>>> import numpy as np
>>> np.set_printoptions(precision=2, suppress=True, linewidth=140, floatmode="fixed")
>>> def rnd(a):
...     return np.round(a, 2) + 0
... 
>>> F = np.load("x.npy")
>>> F
array([[ 0,  3,  3],
       [-3,  0,  1],
       [-3, -1,  0]])
>>> np.unique(F.round(6), axis=0).shape
(3, 3)
>>> np.allclose(F[:-1].T @ np.linalg.lstsq(F[:-1].T, F[-1])[0], F[-1])
True
>>> rnd(np.trace(np.linalg.pinv(F) @ F))
np.float64(2.0)
>>> rk = np.linalg.matrix_rank(F)
>>> rk
np.int64(2)
>>> null = np.linalg.svd(F)[2][rk:].T
>>> [int(np.linalg.matrix_rank(F[:i])) for i in range(1, len(F) + 1)]
[1, 2, 2]
>>> rnd(F @ null)
array([[0.00],
       [0.00],
       [0.00]])
>>> np.linalg.matrix_rank(F.T @ F), np.linalg.matrix_rank(F @ F.T)
(np.int64(2), np.int64(2))
>>> F - F[0]
array([[ 0,  0,  0],
       [-3, -3, -2],
       [-3, -4, -3]])
>>> np.zeros(3, 3)
Traceback (most recent call last):
  File "<python-input-15>", line 1, in <module>
    np.zeros(3, 3)
    ~~~~~~~~^^^^^^
TypeError: Cannot interpret '3' as a data type
>>> F[:, 3]
Traceback (most recent call last):
  File "<python-input-16>", line 1, in <module>
    F[:, 3]
    ~^^^^^^
IndexError: index 3 is out of bounds for axis 1 with size 3
>>> rnd(np.linalg.norm(F))
np.float64(6.16)
>>> np.count_nonzero(F)
np.int64(6)
>>> F[3]
Traceback (most recent call last):
  File "<python-input-19>", line 1, in <module>
    F[3]
    ~^^^
IndexError: index 3 is out of bounds for axis 0 with size 3
>>> hat = np.triu(np.array([[1, 1, 0], [1, 2, 2], [2, 0, 2]]), 1) + np.eye(3)
>>> Y = hat @ F @ np.linalg.inv(hat)
>>> print(np.linalg.matrix_rank(Y))
2
>>> Y
array([[ -3.00,   6.00,  -8.00],
       [ -9.00,   7.00, -13.00],
       [ -3.00,   2.00,  -4.00]])
>>> print(rnd(np.linalg.det(Y)))
0.0
>>> np.linalg.cond(F) > 100
np.True_
>>> rnd(np.linalg.norm(F, 2) / np.linalg.norm(F))
np.float64(0.71)
>>> [round(float(x), 2) for x in np.linalg.svd(F, compute_uv=False)[:3]]
[4.36, 4.36, 0.0]
>>> E = np.load("test15.npy")
>>> E
array([[ 3.27,  1.31, -0.64],
       [ 1.31,  1.49,  0.34],
       [-0.64,  0.34, -0.76]])
>>> rnd(np.linalg.eigvalsh(E).min())
np.float64(-0.99)
>>> w, V = np.linalg.eigh(E)
>>> vec = np.array([-1, 3, -1])
>>> print(rnd(np.linalg.eigvalsh(E[1:, 1:])))
[-0.81  1.54]
>>> rnd(V * np.abs(w) @ V.T)
array([[ 3.36,  1.20, -0.23],
       [ 1.20,  1.61, -0.12],
       [-0.23, -0.12,  1.02]])
>>> rnd(V * np.maximum(w, 0) @ V.T)
array([[ 3.32,  1.26, -0.44],
       [ 1.26,  1.55,  0.11],
       [-0.44,  0.11,  0.13]])
>>> rnd(vec @ E @ vec / (vec @ vec)), rnd(w[0]), rnd(w[-1])
(np.float64(0.43), np.float64(-0.99), np.float64(4.0))
>>> C2 = E.T @ E
>>> rnd(C2)
array([[12.82,  6.02, -1.16],
       [ 6.02,  4.05, -0.59],
       [-1.16, -0.59,  1.10]])
>>> (E @ E.T).shape
(3, 3)
>>> rnd(np.trace(C2)), rnd((E ** 2).sum())
(np.float64(17.97), np.float64(17.97))
>>> print(np.linalg.matrix_rank(C2))
3
>>> np.allclose(C2, C2.T)
True
>>> def softmax(z):
...     e = np.exp(z - z.max(axis=-1, keepdims=True))
...     return e / e.sum(axis=-1, keepdims=True)
... 
>>> rnd(softmax(C2[0] + 3))
array([1.00, 0.00, 0.00])
>>> rnd(softmax(10 * C2[0]))
array([1.00, 0.00, 0.00])
>>> S = C2 @ C2.T / np.sqrt(3)
>>> print(softmax(S).round(6).argmax(axis=1))
[0 0 2]
>>> rnd(softmax(S + np.triu(np.full(S.shape, -np.inf), 1)))
array([[1.00, 0.00, 0.00],
       [1.00, 0.00, 0.00],
       [0.00, 0.00, 1.00]])
>>> rnd(softmax(S)[0] @ C2)
array([12.82,  6.02, -1.16])
>>> rng = np.random.default_rng(6761)
>>> lab = rng.permutation(3)
>>> lab
array([1, 0, 2])
>>> Y = E[lab][:, lab]
>>> np.trace(Y)
np.float64(4.0)
>>> rnd(np.linalg.det(Y)), rnd(np.linalg.det(E[lab]))
(np.float64(-3.96), np.float64(3.96))
>>> np.diag(Y)
array([ 1.49,  3.27, -0.76])
>>> np.allclose(Y, E)
False
>>> Z = np.sign(np.array([[2, 1, -1, 0], [-2, 0, -2, 2], [0, 0, -2, -1], [-1, 0, 0, 0]]))
>>> Y = (np.tril(Z, -1) + np.eye(4)) @ (np.triu(Z, 1) + np.eye(4))
>>> w = np.array([5, 4, 1, 4])
>>> feats = np.rint(Y * w @ np.linalg.inv(Y)) + 0
>>> feats
array([[ 8.00, -1.00,  3.00,  4.00],
       [-1.00,  5.00,  0.00, -1.00],
       [-3.00,  0.00,  1.00, -3.00],
       [-4.00,  1.00, -3.00,  0.00]])
>>> u, r1 = feats[2], feats[1]
>>> u @ r1
np.float64(6.0)
>>> p = (u @ r1) / (u @ u) * u
>>> rnd(r1 - p)
array([-0.05,  5.00, -0.32, -0.05])
>>> rnd((r1 - p) @ u)
np.float64(0.0)
>>> rnd(np.linalg.norm(u + r1) ** 2 + np.linalg.norm(u - r1) ** 2)
np.float64(92.0)
>>> lab = rng.permutation(4)
>>> lab
array([2, 1, 3, 0])
>>> Y = feats[lab][:, lab]
>>> Y
array([[ 1.00,  0.00, -3.00, -3.00],
       [ 0.00,  5.00, -1.00, -1.00],
       [-3.00,  1.00,  0.00, -4.00],
       [ 3.00, -1.00,  4.00,  8.00]])
>>> np.allclose(Y, feats)
False
>>> rnd(np.linalg.det(Y)), rnd(np.linalg.det(feats[lab]))
(np.float64(80.0), np.float64(80.0))
>>> w, V = np.linalg.eig(Y)
>>> print(rnd(Y @ V[:, 0] - w[0] * V[:, 0]))
[0.00 0.00 0.00 0.00]
>>> rnd(w)
array([1.00, 4.00, 5.00, 4.00])
>>> print(rnd(np.sort(np.linalg.eigvals(Y @ Y))))
[ 1.00 16.00 16.00 25.00]
>>> rnd(np.prod(w))
np.float64(80.0)
>>> Y = np.array([[8, 3, 6], [0, 8, 6]])
>>> Z = np.kron(Y, feats)
>>> np.linalg.matrix_rank(Z)
np.int64(8)
>>> rnd(np.linalg.norm(Z, 2)), rnd(np.linalg.norm(Y, 2) * np.linalg.norm(feats, 2))
(np.float64(143.98), np.float64(143.98))
>>> print(Z.shape)
(8, 12)
>>> q = feats.astype(float).copy()
>>> for j in range(4):
...     q[:, j] -= q[:, :j] @ (q[:, :j].T @ q[:, j])
...     q[:, j] /= np.linalg.norm(q[:, j])
... 
>>> print(rnd(q.T @ feats))
[[ 9.49 -1.79  3.48  4.43]
 [ 0.00  4.88  0.05 -0.22]
 [ 0.00  0.00  2.63 -2.43]
 [ 0.00  0.00  0.00  0.66]]
>>> K = np.array([[2, 0, 0, 0, 0, 0, 0],
...     [0, 0, 3, 0, 0, 2, 0],
...     [0, 0, 3, 0, 0, 1, 0],
...     [1, 0, 0, 2, 3, 0, 0],
...     [2, 0, 0, 3, 3, 0, 3],
...     [0, 3, 0, 0, 0, 0, 0],
...     [0, 0, 0, 1, 1, 0, 3]])
>>> rnd(np.linalg.det(K))
np.float64(108.0)
>>> mat = np.loadtxt("w.csv", delimiter=",")
>>> print(mat)
[[ -1.00  10.00  -1.00  14.00   0.00  16.00   9.00  -1.00]
 [  0.00  11.00   0.00  15.00   1.00  17.00  10.00   0.00]
 [-11.00   0.00 -11.00   4.00 -10.00   6.00  -1.00 -11.00]
 [ -1.00  10.00  -1.00  14.00   0.00  16.00   9.00  -1.00]
 [ -2.00   9.00  -2.00  13.00  -1.00  15.00   8.00  -2.00]
 [-13.00  -2.00 -13.00   2.00 -12.00   4.00  -3.00 -13.00]
 [ -2.00   9.00  -2.00  13.00  -1.00  15.00   8.00  -2.00]
 [-12.00  -1.00 -12.00   3.00 -11.00   5.00  -2.00 -12.00]
 [  0.00  11.00   0.00  15.00   1.00  17.00  10.00   0.00]]
>>> u = np.array([0, 1])
>>> np.cross(mat[0, :3], mat[3, :3])
array([0.00, 0.00, 0.00])
>>> print(np.correlate(mat[0], mat[3], "full"))
[  1.00 -19.00  75.00 137.00  96.00 349.00 101.00 636.00 101.00 349.00  96.00 137.00  75.00 -19.00   1.00]
>>> np.polyval(u, mat[0])
array([1.00, 1.00, 1.00, 1.00, 1.00, 1.00, 1.00, 1.00])
